% python3 -q
>>> import numpy as np
>>> import numpy.linalg as la
>>> np.set_printoptions(precision=1, suppress=True, linewidth=100, sign=" ")
>>> feats = np.diag(np.array([1, -1, -2, -2, -1])) + -1 * np.eye(5, k=1) + -1 * np.eye(5, k=-1)
>>> feats
array([[ 1., -1.,  0.,  0.,  0.],
       [-1., -1., -1.,  0.,  0.],
       [ 0., -1., -2., -1.,  0.],
       [ 0.,  0., -1., -2., -1.],
       [ 0.,  0.,  0., -1., -1.]])
>>> np.trace(feats)
np.float64(-5.0)
>>> print((feats + feats.T) / 2)
[[ 1. -1.  0.  0.  0.]
 [-1. -1. -1.  0.  0.]
 [ 0. -1. -2. -1.  0.]
 [ 0.  0. -1. -2. -1.]
 [ 0.  0.  0. -1. -1.]]
>>> feats @ feats
array([[ 2.,  0.,  1.,  0.,  0.],
       [ 0.,  3.,  3.,  1.,  0.],
       [ 1.,  3.,  6.,  4.,  1.],
       [ 0.,  1.,  4.,  6.,  3.],
       [ 0.,  0.,  1.,  3.,  2.]])
>>> round(la.det(feats), 1)
np.float64(1.0)
>>> ev, vecs = la.eigh(feats)
>>> np.round(vecs.T @ feats @ vecs, 1) + 0
array([[-3.4,  0. ,  0. ,  0. ,  0. ],
       [ 0. , -2.1,  0. ,  0. ,  0. ],
       [ 0. ,  0. , -0.8,  0. ,  0. ],
       [ 0. ,  0. ,  0. , -0.1,  0. ],
       [ 0. ,  0. ,  0. ,  0. ,  1.5]])
>>> la.svd(feats, compute_uv=False)
array([ 3.4,  2.1,  1.5,  0.8,  0.1])
>>> E = np.array([[-1.3, 0.2, 0.8, -1.1],
...     [1.0, -1.6, -0.5, -0.9],
...     [0.5, 0.4, -0.8, 0.7],
...     [1.0, -0.8, 0.9, -1.4]])
>>> E
array([[-1.3,  0.2,  0.8, -1.1],
       [ 1. , -1.6, -0.5, -0.9],
       [ 0.5,  0.4, -0.8,  0.7],
       [ 1. , -0.8,  0.9, -1.4]])
>>> B = la.inv(E)
>>> la.det(E) * B
array([[-0.5, -0.4,  1.1,  1.2],
       [ 1.3, -0.9,  3.1,  1.1],
       [-1.5, -1.2, -2.8,  0.6],
       [-2.1, -0.5, -2.8, -0.9]])
>>> round(la.slogdet(E)[0], 1)
np.float64(1.0)
>>> print(np.round((E + E.T) / 2, 1) + 0)
[[-1.3  0.6  0.6 -0.1]
 [ 0.6 -1.6  0.  -0.8]
 [ 0.6  0.  -0.8  0.8]
 [-0.1 -0.8  0.8 -1.4]]
>>> np.round((E - E.T) / 2, 1) + 0
array([[ 0. , -0.4,  0.2, -1. ],
       [ 0.4,  0. , -0.4,  0. ],
       [-0.2,  0.4,  0. , -0.1],
       [ 1. ,  0. ,  0.1,  0. ]])
>>> np.round(la.matrix_power(E, 2), 1) + 0
array([[ 1.2,  0.6, -2.8,  3.4],
       [-4.1,  3.3,  1.2,  1.2],
       [ 0. , -1.4,  1.5, -2.4],
       [-3. ,  3. , -0.8,  2.2]])
>>> round(np.abs(la.eigvals(E)).max(), 1)
np.float64(2.4)
>>> np.trace(E)
np.float64(-5.1)
>>> np.allclose(E, E.T)
False
>>> print(np.sort(np.abs(la.eigvals(E))))
[ 0.6  0.6  2.4  2.4]
>>> print(np.round(E @ E, 1) + 0)
[[ 1.2  0.6 -2.8  3.4]
 [-4.1  3.3  1.2  1.2]
 [ 0.  -1.4  1.5 -2.4]
 [-3.   3.  -0.8  2.2]]
>>> np.round(la.norm(E, "nuc"), 1)
np.float64(6.4)
>>> round(la.norm(E) ** 2 / la.norm(E, 2) ** 2, 1)
np.float64(1.8)
>>> np.round(la.norm(E, 1), 1), round(la.norm(E, np.inf), 1)
(np.float64(4.1), np.float64(4.1))
>>> K = np.loadtxt("out2.csv", delimiter=",")
>>> K
array([[-0.1,  0.4,  0.2,  0.8,  0.5],
       [ 0.7, -0.4,  0.5,  0.1,  0.2],
       [-0.6, -0.7,  0.1, -0.1,  0.5],
       [-0.4, -0.1,  0.7,  0.2, -0.6],
       [-0.1,  0.5,  0.5, -0.6,  0.3]])
>>> # keeps lengths
>>> vec = np.array([2, 5, 3, 2, 3])
>>> round(la.norm(vec), 1), round(la.norm(K @ vec), 1)
(np.float64(7.1), np.float64(7.1))
>>> [p for p in range(1, 25) if np.allclose(la.matrix_power(K, p), np.eye(5))]
[]
>>> np.sort(np.abs(np.degrees(np.angle(la.eigvals(K)))))
array([   0. ,   65.4,   65.4,  149.3,  149.3])
>>> print(5 - la.matrix_rank(K - np.eye(5), tol=1e-8))
1
>>> np.abs(la.eigvals(K))
array([ 1.,  1.,  1.,  1.,  1.])
>>> rng = np.random.default_rng(48173)
>>> idx = rng.permutation(5)
>>> idx
array([ 4,  2,  0,  3,  1])
>>> B = K[idx][:, idx]
>>> round(la.det(B), 1), round(la.det(K[idx]), 1)
(np.float64(1.0), np.float64(-1.0))
>>> print(round(np.trace(B), 1))
0.1
>>> np.diag(B)
array([ 0.3,  0.1, -0.1,  0.2, -0.4])
>>> P = np.triu(np.array([[1, 2, 9, 6, 4],
...     [2, 3, 1, 8, 3],
...     [7, 2, 2, 8, 9],
...     [0, 6, 0, 8, 6],
...     [6, 4, 6, 6, 3]]), 1) + np.eye(5)
>>> B = P @ K @ la.inv(P)
>>> la.matrix_rank(B)
np.int64(5)
>>> np.kron(np.eye(2, dtype=int), K)
array([[-0.1,  0.4,  0.2,  0.8,  0.5, -0. ,  0. ,  0. ,  0. ,  0. ],
       [ 0.7, -0.4,  0.5,  0.1,  0.2,  0. , -0. ,  0. ,  0. ,  0. ],
       [-0.6, -0.7,  0.1, -0.1,  0.5, -0. , -0. ,  0. , -0. ,  0. ],
       [-0.4, -0.1,  0.7,  0.2, -0.6, -0. , -0. ,  0. ,  0. , -0. ],
       [-0.1,  0.5,  0.5, -0.6,  0.3, -0. ,  0. ,  0. , -0. ,  0. ],
       [-0. ,  0. ,  0. ,  0. ,  0. , -0.1,  0.4,  0.2,  0.8,  0.5],
       [ 0. , -0. ,  0. ,  0. ,  0. ,  0.7, -0.4,  0.5,  0.1,  0.2],
       [-0. , -0. ,  0. , -0. ,  0. , -0.6, -0.7,  0.1, -0.1,  0.5],
       [-0. , -0. ,  0. ,  0. , -0. , -0.4, -0.1,  0.7,  0.2, -0.6],
       [-0. ,  0. ,  0. , -0. ,  0. , -0.1,  0.5,  0.5, -0.6,  0.3]])
>>> np.round(np.einsum("ii->", K), 1)
np.float64(0.1)
>>> np.round(la.det(K.T), 1)
np.float64(1.0)
>>> np.round(np.einsum("ij,ji->", K, K), 1)
np.float64(0.7)
>>> la.eigvals(K)
array([-0.9+0.5j, -0.9-0.5j,  0.4+0.9j,  0.4-0.9j,  1. +0.j ])
>>> print(np.poly(K))
[ 1.  -0.1 -0.3  0.3  0.1 -1. ]
>>> np.round(la.det(2 * K), 1), round(la.det(K), 1)
(np.float64(32.0), np.float64(1.0))
